>>> import numpy as np
>>> np.set_printoptions(suppress=True, linewidth=200)
>>> data = np.loadtxt("x.csv", delimiter=",")
>>> print(data.round(2) + 0)
[[ 0.98  0.07  0.   -0.05 -0.05 -0.08  0.04]
 [ 0.07  0.5   0.36  0.22  0.24  0.09 -0.06]
 [ 0.    0.36  0.38 -0.11  0.2   0.24 -0.02]
 [-0.05  0.22 -0.11  0.83 -0.01 -0.22  0.17]
 [-0.05  0.24  0.2  -0.01  0.17 -0.01 -0.21]
 [-0.08  0.09  0.24 -0.22 -0.01  0.43  0.36]
 [ 0.04 -0.06 -0.02  0.17 -0.21  0.36  0.71]]
>>> ev, V = np.linalg.eigh(data)
>>> x = np.array([-3, -5, 0, -5, 5, 5, 0])
>>> print(round(np.abs(data).sum(axis=1).max(), 2), round(np.abs(ev).max(), 2))
1.61 1.0
>>> print(np.round(np.linalg.eigvalsh(data[1:, 1:]), 2) + 0)
[0.   0.   0.02 1.   1.   1.  ]
>>> print(np.round(V * np.maximum(ev, 0) @ V.T, 2) + 0)
[[ 0.98  0.07  0.   -0.05 -0.05 -0.08  0.04]
 [ 0.07  0.5   0.36  0.22  0.24  0.09 -0.06]
 [ 0.    0.36  0.38 -0.11  0.2   0.24 -0.02]
 [-0.05  0.22 -0.11  0.83 -0.01 -0.22  0.17]
 [-0.05  0.24  0.2  -0.01  0.17 -0.01 -0.21]
 [-0.08  0.09  0.24 -0.22 -0.01  0.43  0.36]
 [ 0.04 -0.06 -0.02  0.17 -0.21  0.36  0.71]]
>>> print(np.round(x @ data @ x / (x @ x), 2), np.round(ev[0], 2), round(ev[-1], 2))
0.62 0.0 1.0
>>> mat = np.loadtxt("data.csv", delimiter=",")
>>> print(mat)
[[ 2.  2. -1. -2.  1. -2.  0. -2.  0.  2.]
 [ 1.  2.  2. -2.  0. -2.  2. -1. -1.  2.]
 [ 0. -2. -1. -2.  0. -2. -2.  2.  0. -1.]
 [-1.  2.  2.  2.  2. -1. -2. -1.  0.  2.]
 [ 0. -2. -1.  1. -2.  1.  0.  0. -2.  2.]
 [-2.  2.  0.  2. -2.  1. -1.  0. -1.  1.]
 [-1. -1.  0.  0.  2.  0. -2. -2.  1.  2.]
 [-1.  0. -2. -1. -1. -1. -2.  1. -2.  1.]
 [-2. -2.  2.  0. -2.  2.  0. -2. -2. -2.]
 [-2.  0. -2.  0. -1.  2.  2. -1.  0.  0.]]
>>> f = np.array([4, -3])
>>> print(np.array([np.convolve(row, f, "same") for row in mat]))
[[  8.   2. -10.  -5.  10. -11.   6.  -8.   6.   8.]
 [  4.   5.   2. -14.   6.  -8.  14. -10.  -1.  11.]
 [  0.  -8.   2.  -5.   6.  -8.  -2.  14.  -6.  -4.]
 [ -4.  11.   2.   2.   2. -10.  -5.   2.   3.   8.]
 [  0.  -8.   2.   7. -11.  10.  -3.   0.  -8.  14.]
 [ -8.  14.  -6.   8. -14.  10.  -7.   3.  -4.   7.]
 [ -4.  -1.   3.   0.   8.  -6.  -8.  -2.  10.   5.]
 [ -4.   3.  -8.   2.  -1.  -1.  -5.  10. -11.  10.]
 [ -8.  -2.  14.  -6.  -8.  14.  -6.  -8.  -2.  -2.]
 [ -8.   6.  -8.   6.  -4.  11.   2. -10.   3.   0.]]
>>> print(np.correlate(mat[5], mat[4], "full"))
[ -4.   8.  -4.   4. -10.  12. -10.   8.  -6.   7.  -9.   1.   1.   2.  -1.   2.   1.  -2.   0.]
>>> print(np.convolve(mat[5], f))
[ -8.  14.  -6.   8. -14.  10.  -7.   3.  -4.   7.  -3.]
>>> print(np.linalg.matrix_rank(mat))
10
>>> print(round(np.linalg.norm(mat), 2))
15.1
>>> rng = np.random.default_rng(574045)
>>> B = mat + rng.integers(-2, 3, (10, 9)) @ rng.integers(-2, 3, (9, 10))
>>> print(B)
[[  0.  -3.   0.  -5.   5.  -1.  16.  -4.   4. -10.]
 [  9.   9.   4.   5.  -4.   8.  -5.  -1.   5.  10.]
 [  2.   1.   0.  -5.  -5.  -2. -14.   1.   0.   7.]
 [-17.   6.   9.  -7.   2.  -8.  -4.  -9. -13.   4.]
 [  6.  -6.   1.  12.   8.   6.   0.   5.   1.  -1.]
 [  3.  -9.  -5.   1.   1.   4.   5.   5.   5.  -5.]
 [  6.   6.  15.  -1.   2.  14.  -6. -11.   8.   8.]
 [  2.  11.   4.   1.  -4.  -4. -11.  -3.  -5.   8.]
 [  8.  -5.   5.   0.   0.   6.  -2.  -2.   8.  -5.]
 [-10.  11.  -3.  -1. -10.  -4.   9.  -6.  -8.  -2.]]
>>> print(np.abs(B - mat).sum(axis=1))
[50. 59. 35. 68. 49. 51. 70. 51. 37. 58.]
>>> print(np.round(np.linalg.svd(B - mat, compute_uv=False), 2) + 0)
[40.72 39.49 22.57 16.19 14.08  8.37  2.29  1.81  0.16  0.  ]
>>> print(np.allclose(mat @ mat.T, mat.T @ mat))
False
>>> print(mat @ mat)
[[ 10.   0.  -2. -11.   0.   1.  20. -10.   2.   3.]
 [  7.  -6.  -7. -17.   6.  -7.   8.  -3.   6.   3.]
 [  6.  -8.  -9.  -4.  -5.   2.   2.   9.  -2. -11.]
 [ -1.  -2.   3.  -1.  -4.  -2.   7.   3.  -5.   2.]
 [ -5.  10.  -7.   8.   6.   4.  -1.   1.   9.   0.]
 [ -5.  13.   8.   4.   3.  -3.   3.   3.   2.   1.]
 [ -5.  -8.  -1.   8. -11.  14.  10.   1.  -3.  -8.]
 [  4.   6.  -6.   0.  -1.   2.  11.   7.   3.  -4.]
 [  0.   0.   2.   8.   6.  -2. -10.  14.  12. -10.]
 [ -9.   4.   7.  12.   1.  10.   0.  -5.   4.   1.]]
>>> print(np.allclose(mat, mat.T))
False
>>> print((mat - mat.T) / 2)
[[ 0.   0.5 -0.5 -0.5  0.5  0.   0.5 -0.5  1.   2. ]
 [-0.5  0.   2.  -2.   1.  -2.   1.5 -0.5  0.5  1. ]
 [ 0.5 -2.   0.  -2.   0.5 -1.  -1.   2.  -1.   0.5]
 [ 0.5  2.   2.   0.   0.5 -1.5 -1.   0.   0.   1. ]
 [-0.5 -1.  -0.5 -0.5  0.   1.5 -1.   0.5  0.   1.5]
 [ 0.   2.   1.   1.5 -1.5  0.  -0.5  0.5 -1.5 -0.5]
 [-0.5 -1.5  1.   1.   1.   0.5  0.   0.   0.5  0. ]
 [ 0.5  0.5 -2.   0.  -0.5 -0.5  0.   0.   0.   1. ]
 [-1.  -0.5  1.   0.   0.   1.5 -0.5  0.   0.  -1. ]
 [-2.  -1.  -0.5 -1.  -1.5  0.5  0.  -1.   1.   0. ]]
